% python3 -q
>>> import numpy as np
>>> import numpy.linalg as la
>>> np.set_printoptions(precision=2, suppress=True, linewidth=100)
>>> rng = np.random.default_rng(78)
>>> m1 = (rng.random((10, 10)) < 0.3) + np.eye(10)
>>> m1 /= m1.sum(axis=1, keepdims=True)
>>> m1
array([[1.  , 0.  , 0.  , 0.  , 0.  , 0.  , 0.  , 0.  , 0.  , 0.  ],
       [0.  , 0.5 , 0.  , 0.  , 0.  , 0.25, 0.  , 0.25, 0.  , 0.  ],
       [0.  , 0.5 , 0.5 , 0.  , 0.  , 0.  , 0.  , 0.  , 0.  , 0.  ],
       [0.  , 0.  , 0.  , 0.67, 0.  , 0.  , 0.  , 0.33, 0.  , 0.  ],
       [0.  , 0.  , 0.25, 0.25, 0.25, 0.  , 0.  , 0.25, 0.  , 0.  ],
       [0.  , 0.  , 0.  , 0.  , 0.  , 0.5 , 0.  , 0.  , 0.  , 0.5 ],
       [0.  , 0.  , 0.  , 0.  , 0.25, 0.  , 0.25, 0.  , 0.25, 0.25],
       [0.17, 0.  , 0.  , 0.  , 0.17, 0.17, 0.  , 0.33, 0.  , 0.17],
       [0.  , 0.  , 0.  , 0.25, 0.25, 0.  , 0.  , 0.  , 0.5 , 0.  ],
       [0.  , 0.  , 0.33, 0.  , 0.  , 0.  , 0.  , 0.  , 0.33, 0.33]])
>>> labels = rng.permutation(10)
>>> labels
array([5, 3, 6, 1, 7, 9, 4, 2, 8, 0])
>>> out = m1[labels][:, labels]
>>> round(np.trace(out), 2)
np.float64(4.83)
>>> print(m1.reshape(2, -1))
[[1.   0.   0.   0.   0.   0.   0.   0.   0.   0.   0.   0.5  0.   0.   0.   0.25 0.   0.25 0.
  0.   0.   0.5  0.5  0.   0.   0.   0.   0.   0.   0.   0.   0.   0.   0.67 0.   0.   0.   0.33
  0.   0.   0.   0.   0.25 0.25 0.25 0.   0.   0.25 0.   0.  ]
 [0.   0.   0.   0.   0.   0.5  0.   0.   0.   0.5  0.   0.   0.   0.   0.25 0.   0.25 0.   0.25
  0.25 0.17 0.   0.   0.   0.17 0.17 0.   0.33 0.   0.17 0.   0.   0.   0.25 0.25 0.   0.   0.
  0.5  0.   0.   0.   0.33 0.   0.   0.   0.   0.   0.33 0.33]]
>>> m1.reshape(10, 11)
Traceback (most recent call last):
  File "<python-input-12>", line 1, in <module>
    m1.reshape(10, 11)
    ~~~~~~~~~~^^^^^^^^
ValueError: cannot reshape array of size 100 into shape (10,11)
>>> m1.reshape(-1, 2)
array([[1.  , 0.  ],
       [0.  , 0.  ],
       [0.  , 0.  ],
       [0.  , 0.  ],
       [0.  , 0.  ],
       [0.  , 0.5 ],
       [0.  , 0.  ],
       [0.  , 0.25],
       [0.  , 0.25],
       [0.  , 0.  ],
       [0.  , 0.5 ],
       [0.5 , 0.  ],
       [0.  , 0.  ],
       [0.  , 0.  ],
       [0.  , 0.  ],
       [0.  , 0.  ],
       [0.  , 0.67],
       [0.  , 0.  ],
       [0.  , 0.33],
       [0.  , 0.  ],
       [0.  , 0.  ],
       [0.25, 0.25],
       [0.25, 0.  ],
       [0.  , 0.25],
       [0.  , 0.  ],
       [0.  , 0.  ],
       [0.  , 0.  ],
       [0.  , 0.5 ],
       [0.  , 0.  ],
       [0.  , 0.5 ],
       [0.  , 0.  ],
       [0.  , 0.  ],
       [0.25, 0.  ],
       [0.25, 0.  ],
       [0.25, 0.25],
       [0.17, 0.  ],
       [0.  , 0.  ],
       [0.17, 0.17],
       [0.  , 0.33],
       [0.  , 0.17],
       [0.  , 0.  ],
       [0.  , 0.25],
       [0.25, 0.  ],
       [0.  , 0.  ],
       [0.5 , 0.  ],
       [0.  , 0.  ],
       [0.33, 0.  ],
       [0.  , 0.  ],
       [0.  , 0.  ],
       [0.33, 0.33]])
>>> t3 = m1.reshape(10, 2, -1)
>>> print(t3[:, 0])
[[1.   0.   0.   0.   0.  ]
 [0.   0.5  0.   0.   0.  ]
 [0.   0.5  0.5  0.   0.  ]
 [0.   0.   0.   0.67 0.  ]
 [0.   0.   0.25 0.25 0.25]
 [0.   0.   0.   0.   0.  ]
 [0.   0.   0.   0.   0.25]
 [0.17 0.   0.   0.   0.17]
 [0.   0.   0.   0.25 0.25]
 [0.   0.   0.33 0.   0.  ]]
>>> t3.shape
(10, 2, 5)
>>> np.swapaxes(t3, 1, 2)[3]
array([[0.  , 0.  ],
       [0.  , 0.  ],
       [0.  , 0.33],
       [0.67, 0.  ],
       [0.  , 0.  ]])
>>> print(t3.sum(axis=1))
[[1.   0.   0.   0.   0.  ]
 [0.25 0.5  0.25 0.   0.  ]
 [0.   0.5  0.5  0.   0.  ]
 [0.   0.   0.33 0.67 0.  ]
 [0.   0.   0.5  0.25 0.25]
 [0.5  0.   0.   0.   0.5 ]
 [0.   0.25 0.   0.25 0.5 ]
 [0.33 0.   0.33 0.   0.33]
 [0.   0.   0.   0.75 0.25]
 [0.   0.   0.33 0.33 0.33]]
>>> x0 = np.array([1, 2, -3, 0, -1, 2, 2, -2, -1, -2])
>>> target = m1 @ x0
>>> c, lr = np.zeros(10), 1 / la.norm(m1, 2) ** 2
>>> for i in range(50):
...     c -= lr * m1.T @ (m1 @ c - target)
...     if i % 10 == 0: print(i, round(la.norm(m1 @ c - target), 2))
... 
0 1.66
10 0.41
20 0.21
30 0.12
40 0.07
>>> c
array([ 0.99,  2.36, -3.38,  0.03, -0.67,  1.35,  1.14, -2.06, -1.18, -1.38])
>>> print((m1 + m1.T) / 2)
[[1.   0.   0.   0.   0.   0.   0.   0.08 0.   0.  ]
 [0.   0.5  0.25 0.   0.   0.12 0.   0.12 0.   0.  ]
 [0.   0.25 0.5  0.   0.12 0.   0.   0.   0.   0.17]
 [0.   0.   0.   0.67 0.12 0.   0.   0.17 0.12 0.  ]
 [0.   0.   0.12 0.12 0.25 0.   0.12 0.21 0.12 0.  ]
 [0.   0.12 0.   0.   0.   0.5  0.   0.08 0.   0.25]
 [0.   0.   0.   0.   0.12 0.   0.25 0.   0.12 0.12]
 [0.08 0.12 0.   0.17 0.21 0.08 0.   0.33 0.   0.08]
 [0.   0.   0.   0.12 0.12 0.   0.12 0.   0.5  0.17]
 [0.   0.   0.17 0.   0.   0.25 0.12 0.08 0.17 0.33]]
>>> np.allclose(m1, m1.T)
False
>>> np.round(np.abs(la.eigvals(m1)).max(), 2)
np.float64(1.0)
>>> np.allclose(m1 @ m1.T, m1.T @ m1)
False
>>> assert m1 == m1.T
Traceback (most recent call last):
  File "<python-input-28>", line 1, in <module>
    assert m1 == m1.T
           ^^^^^^^^^^
ValueError: The truth value of an array with more than one element is ambiguous. Use a.any() or a.all()
>>> la.determinant(m1)
Traceback (most recent call last):
  File "<python-input-29>", line 1, in <module>
    la.determinant(m1)
    ^^^^^^^^^^^^^^
AttributeError: module 'numpy.linalg' has no attribute 'determinant'
>>> Q, R = la.qr(m1)
>>> Q.shape, R.shape
((10, 10), (10, 10))
>>> np.round(Q @ R, 2) + 0
array([[1.  , 0.  , 0.  , 0.  , 0.  , 0.  , 0.  , 0.  , 0.  , 0.  ],
       [0.  , 0.5 , 0.  , 0.  , 0.  , 0.25, 0.  , 0.25, 0.  , 0.  ],
       [0.  , 0.5 , 0.5 , 0.  , 0.  , 0.  , 0.  , 0.  , 0.  , 0.  ],
       [0.  , 0.  , 0.  , 0.67, 0.  , 0.  , 0.  , 0.33, 0.  , 0.  ],
       [0.  , 0.  , 0.25, 0.25, 0.25, 0.  , 0.  , 0.25, 0.  , 0.  ],
       [0.  , 0.  , 0.  , 0.  , 0.  , 0.5 , 0.  , 0.  , 0.  , 0.5 ],
       [0.  , 0.  , 0.  , 0.  , 0.25, 0.  , 0.25, 0.  , 0.25, 0.25],
       [0.17, 0.  , 0.  , 0.  , 0.17, 0.17, 0.  , 0.33, 0.  , 0.17],
       [0.  , 0.  , 0.  , 0.25, 0.25, 0.  , 0.  , 0.  , 0.5 , 0.  ],
       [0.  , 0.  , 0.33, 0.  , 0.  , 0.  , 0.  , 0.  , 0.33, 0.33]])
>>> np.round(Q.T @ Q, 2) + 0
array([[1., 0., 0., 0., 0., 0., 0., 0., 0., 0.],
       [0., 1., 0., 0., 0., 0., 0., 0., 0., 0.],
       [0., 0., 1., 0., 0., 0., 0., 0., 0., 0.],
       [0., 0., 0., 1., 0., 0., 0., 0., 0., 0.],
       [0., 0., 0., 0., 1., 0., 0., 0., 0., 0.],
       [0., 0., 0., 0., 0., 1., 0., 0., 0., 0.],
       [0., 0., 0., 0., 0., 0., 1., 0., 0., 0.],
       [0., 0., 0., 0., 0., 0., 0., 1., 0., 0.],
       [0., 0., 0., 0., 0., 0., 0., 0., 1., 0.],
       [0., 0., 0., 0., 0., 0., 0., 0., 0., 1.]])
>>> E = np.loadtxt("test0.csv", delimiter=",")
>>> E
array([[-21.,  -9.,  36., -21.,  -3.,   3.],
       [  6.,  15.,  -9.,  -9., -17., -28.],
       [ 20.,  24., -37.,  10., -15., -15.],
       [ 20.,  -6., -31.,  28.,  19.,   5.],
       [-13.,   6.,  18., -16., -13.,   4.],
       [ 16.,   6., -27.,  16.,   3.,  -3.],
       [  0.,  24.,  -3., -18., -29., -25.],
       [-16.,  15.,  24., -31., -28., -17.],
       [  1.,  24., -10.,  -6., -23.,   2.],
       [-17.,   3.,  28., -25., -15.,  -9.],
       [ -1., -27.,   2.,  25.,  35.,  43.],
       [ -9., -24.,  16.,  10.,  25.,  32.]])
>>> np.allclose(E[:-1].T @ la.lstsq(E[:-1].T, E[-1])[0], E[-1])
True
>>> np.unique(E.round(6), axis=0).shape
(12, 6)
>>> la.lstsq(E[:-1].T, E[-1])[2]
np.int32(3)
>>> out = E + rng.integers(-2, 3, (12, 3)) @ rng.integers(-2, 3, (3, 6))
>>> out
array([[-25., -11.,  39., -19.,  -7.,   5.],
       [  6.,  15.,  -5.,  -5., -15., -31.],
       [ 21.,  28., -38.,  11., -15., -14.],
       [ 22.,  -8., -30.,  28.,  23.,   1.],
       [-10.,   6.,  17., -17.,  -9.,   1.],
       [ 19.,   2., -30.,  11.,   7.,  -6.],
       [ -3.,  24.,   2., -13., -31., -25.],
       [-12.,  15.,  20., -35., -24., -19.],
       [ -1.,  22.,  -9.,  -6., -25.,   3.],
       [-14.,   1.,  26., -28., -11., -12.],
       [ -3., -25.,   1.,  25.,  31.,  47.],
       [ -6., -26.,  10.,   3.,  27.,  32.]])
>>> np.round(la.svd(out - E, compute_uv=False), 2) + 0
array([20.55, 11.81,  7.49,  0.  ,  0.  ,  0.  ])
>>> la.matrix_rank(out - E, tol=1e-8)
np.int64(3)
>>> arr = np.loadtxt("arr.csv", delimiter=",")
>>> print(arr)
[[ 0.87  0.65 -0.92]
 [-0.66 -0.54  0.76]
 [ 0.64  0.95 -0.9 ]
 [-0.66  0.4   0.51]
 [-0.58  0.06  0.54]
 [ 0.91  0.72 -0.94]
 [-0.36  0.69  0.  ]
 [-0.86 -0.29  0.87]
 [-0.47  0.79  0.02]
 [ 0.37  0.18 -0.41]
 [ 0.8   0.88 -0.92]
 [-0.52 -0.99  0.92]
 [ 0.31 -0.58 -0.02]
 [-0.16 -0.12  0.2 ]
 [ 0.88 -0.4  -0.81]
 [-0.1  -0.29  0.22]
 [-0.3  -0.77  0.62]
 [-0.02 -0.24  0.12]
 [-0.35 -0.94  0.79]
 [ 0.17  0.81 -0.56]
 [-0.94  0.24  0.92]
 [-0.93 -0.97  0.98]
 [ 0.78  0.93 -0.93]
 [-0.81 -0.96  0.96]
 [-0.57  0.29  0.45]
 [ 0.34  0.91 -0.74]
 [-0.03 -0.35  0.18]
 [-0.6  -0.96  0.9 ]
 [-0.85 -1.    0.99]
 [ 0.18 -0.49  0.06]
 [-0.6  -0.79  0.8 ]
 [ 0.15  0.   -0.14]]
>>> x0 = np.array([1, -1, -1])
>>> target = arr @ x0
>>> np.round(la.pinv(arr) @ arr, 2) + 0
array([[1., 0., 0.],
       [0., 1., 0.],
       [0., 0., 1.]])
>>> try:
...     la.solve(arr, target)
... except la.LinAlgError as e:
...     print(repr(e))
... 
LinAlgError('Last 2 dimensions of the array must be square')
>>> target
array([ 1.14, -0.88,  0.59, -1.57, -1.18,  1.13, -1.05, -1.44, -1.28,  0.6 ,  0.84, -0.45,  0.91,
       -0.24,  2.09, -0.03, -0.15,  0.1 , -0.2 , -0.08, -2.1 , -0.94,  0.78, -0.81, -1.31,  0.17,
        0.14, -0.54, -0.84,  0.61, -0.61,  0.29])
>>> la.lstsq(arr, target)[0]
array([ 1., -1., -1.])
>>> target = target + 0.02 * rng.normal(size=32)
>>> target
array([ 1.15, -0.86,  0.58, -1.56, -1.17,  1.13, -1.03, -1.43, -1.28,  0.61,  0.85, -0.44,  0.91,
       -0.22,  2.09, -0.01, -0.11,  0.14, -0.22, -0.09, -2.14, -0.97,  0.75, -0.8 , -1.3 ,  0.15,
        0.11, -0.54, -0.83,  0.62, -0.6 ,  0.29])
>>> c, *_ = la.lstsq(arr, target)
>>> round(float(la.norm(target - arr @ c)), 2)
0.1
>>> c
array([ 1., -1., -1.])
>>> np.round(arr.T @ (target - arr @ c), 2) + 0
array([0., 0., 0.])
>>> c.round()
array([ 1., -1., -1.])
